% ipython --no-banner

In [1]: import numpy as np

In [2]: from numpy import linalg as LA

In [3]: np.set_printoptions(suppress=True, linewidth=120)

In [4]: m1 = np.loadtxt("layer6.csv", delimiter=",")

In [5]: m1
Out[5]: 
array([[-1.9,  2. , -5. ,  5. , -4. ,  1. ],
       [-2. ,  3.1,  2. ,  4. ,  2. ,  1. ],
       [ 0. , -3. , -1.9, -4. , -5. ,  0. ],
       [-1. ,  4. , -3. ,  0.1,  3. ,  1. ],
       [ 3. ,  5. , -1. ,  4. ,  0.1,  1. ],
       [-2. ,  2. , -5. ,  5. , -4. ,  1.1]])

In [6]: left, s, Vh = LA.svd(m1)

In [7]: s.round(3)
Out[7]: array([13.437, 10.202,  4.831,  4.378,  1.705,  0.051])

In [8]: Y = left[:, :5] @ np.diag(s[:5]) @ Vh[:5]

In [9]: LA.matrix_rank(Y)
Out[9]: np.int64(5)

In [10]: np.round(np.abs(m1 - Y).max(), 3)
Out[10]: np.float64(0.032)

In [11]: round(LA.norm(m1 - Y, 2), 3), round(s[5], 3)
Out[11]: (np.float64(0.051), np.float64(0.051))

In [12]: np.round(LA.norm(m1 - Y) / LA.norm(m1), 3)
Out[12]: np.float64(0.003)

In [13]: LA.matrix_rank(m1, rtol=0.05)
Out[13]: np.int64(5)

In [14]: cov = m1.T @ m1

In [15]: np.round(LA.svd(m1, compute_uv=False) ** 2, 3)
Out[15]: array([180.559, 104.09 ,  23.334,  19.168,   2.906,   0.003])

In [16]: LA.matrix_rank(cov)
Out[16]: np.int64(6)

In [17]: np.allclose(cov, cov.T)
Out[17]: True

In [18]: round(np.trace(cov), 3), (m1 ** 2).sum()
Out[18]: (np.float64(330.06), np.float64(330.06))

In [19]: def softmax(z):
    ...:     e = np.exp(z - z.max(axis=-1, keepdims=True))
    ...:     return e / e.sum(axis=-1, keepdims=True)
    ...: 

In [20]: np.round(softmax(m1[4] + -1), 3)
Out[20]: array([0.088, 0.653, 0.002, 0.24 , 0.005, 0.012])

In [21]: scores = m1 @ m1.T / np.sqrt(6)

In [22]: np.round(softmax(scores), 3) + 0
Out[22]: 
array([[0.47 , 0.   , 0.   , 0.   , 0.   , 0.53 ],
       [0.   , 0.996, 0.   , 0.   , 0.003, 0.   ],
       [0.   , 0.   , 1.   , 0.   , 0.   , 0.   ],
       [0.   , 0.   , 0.   , 0.997, 0.003, 0.   ],
       [0.   , 0.   , 0.   , 0.   , 1.   , 0.   ],
       [0.468, 0.   , 0.   , 0.   , 0.   , 0.532]])

In [23]: np.round(softmax(scores + np.triu(np.full(scores.shape, -np.inf), 1)), 3) + 0
Out[23]: 
array([[1.   , 0.   , 0.   , 0.   , 0.   , 0.   ],
       [0.   , 1.   , 0.   , 0.   , 0.   , 0.   ],
       [0.   , 0.   , 1.   , 0.   , 0.   , 0.   ],
       [0.   , 0.   , 0.   , 1.   , 0.   , 0.   ],
       [0.   , 0.   , 0.   , 0.   , 1.   , 0.   ],
       [0.468, 0.   , 0.   , 0.   , 0.   , 0.532]])

In [24]: np.round(softmax(scores)[4] @ m1, 3)
Out[24]: array([ 2.999,  4.999, -1.001,  4.   ,  0.099,  1.   ])

In [25]: Y = np.array([[0, -2, -1],
    ...:     [0, -1, -3],
    ...:     [3, -3, 3],
    ...:     [0, -2, 0],
    ...:     [-2, 3, -1],
    ...:     [-2, 1, 3]])

In [26]: np.round(np.einsum("ij->j", m1), 3)
Out[26]: array([ -3.9,  13.1, -13.9,  14.1,  -7.9,   5.1])

In [27]: np.vstack([m1, Y.T]).shape
Out[27]: (9, 6)

In [28]: LA.matrix_rank(np.vstack([m1, Y.T]))
Out[28]: np.int64(6)

In [29]: LA.matrix_rank(m1 @ Y)
Out[29]: np.int64(3)

In [30]: Y = LA.inv(m1)

In [31]: np.round(m1 @ Y, 3) + 0
Out[31]: 
array([[1., 0., 0., 0., 0., 0.],
       [0., 1., 0., 0., 0., 0.],
       [0., 0., 1., 0., 0., 0.],
       [0., 0., 0., 1., 0., 0.],
       [0., 0., 0., 0., 1., 0.],
       [0., 0., 0., 0., 0., 1.]])

In [32]: round(LA.cond(m1), 3)
Out[32]: np.float64(261.121)

In [33]: F = np.load("sample13.npy")

In [34]: F
Out[34]: 
array([[-1.7,  0. ,  0. ,  2. , -2. , -2. ,  2. ],
       [ 2. , -1.7, -1. ,  0. ,  1. ,  2. ,  0. ],
       [ 1. , -1. ,  1.3,  2. , -2. ,  2. , -1. ],
       [-1. ,  2. , -2. , -0.7, -2. , -1. , -2. ],
       [ 1. ,  0. ,  2. ,  0. ,  0.3,  2. , -1. ],
       [-1. ,  1. ,  1. ,  0. , -2. ,  2.3,  1. ],
       [-2. ,  0. ,  0. ,  2. , -2. , -2. ,  2.3]])

In [35]: Y = LA.inv(F)

In [36]: round(LA.cond(F), 3)
Out[36]: np.float64(96.951)

In [37]: np.round(LA.inv(Y), 3) + 0
Out[37]: 
array([[-1.7,  0. ,  0. ,  2. , -2. , -2. ,  2. ],
       [ 2. , -1.7, -1. ,  0. ,  1. ,  2. ,  0. ],
       [ 1. , -1. ,  1.3,  2. , -2. ,  2. , -1. ],
       [-1. ,  2. , -2. , -0.7, -2. , -1. , -2. ],
       [ 1. ,  0. ,  2. ,  0. ,  0.3,  2. , -1. ],
       [-1. ,  1. ,  1. ,  0. , -2. ,  2.3,  1. ],
       [-2. ,  0. ,  0. ,  2. , -2. , -2. ,  2.3]])

In [38]: np.round(LA.slogdet(F)[0], 3)
Out[38]: np.float64(-1.0)

In [39]: np.round(F @ Y, 3) + 0
Out[39]: 
array([[1., 0., 0., 0., 0., 0., 0.],
       [0., 1., 0., 0., 0., 0., 0.],
       [0., 0., 1., 0., 0., 0., 0.],
       [0., 0., 0., 1., 0., 0., 0.],
       [0., 0., 0., 0., 1., 0., 0.],
       [0., 0., 0., 0., 0., 1., 0.],
       [0., 0., 0., 0., 0., 0., 1.]])
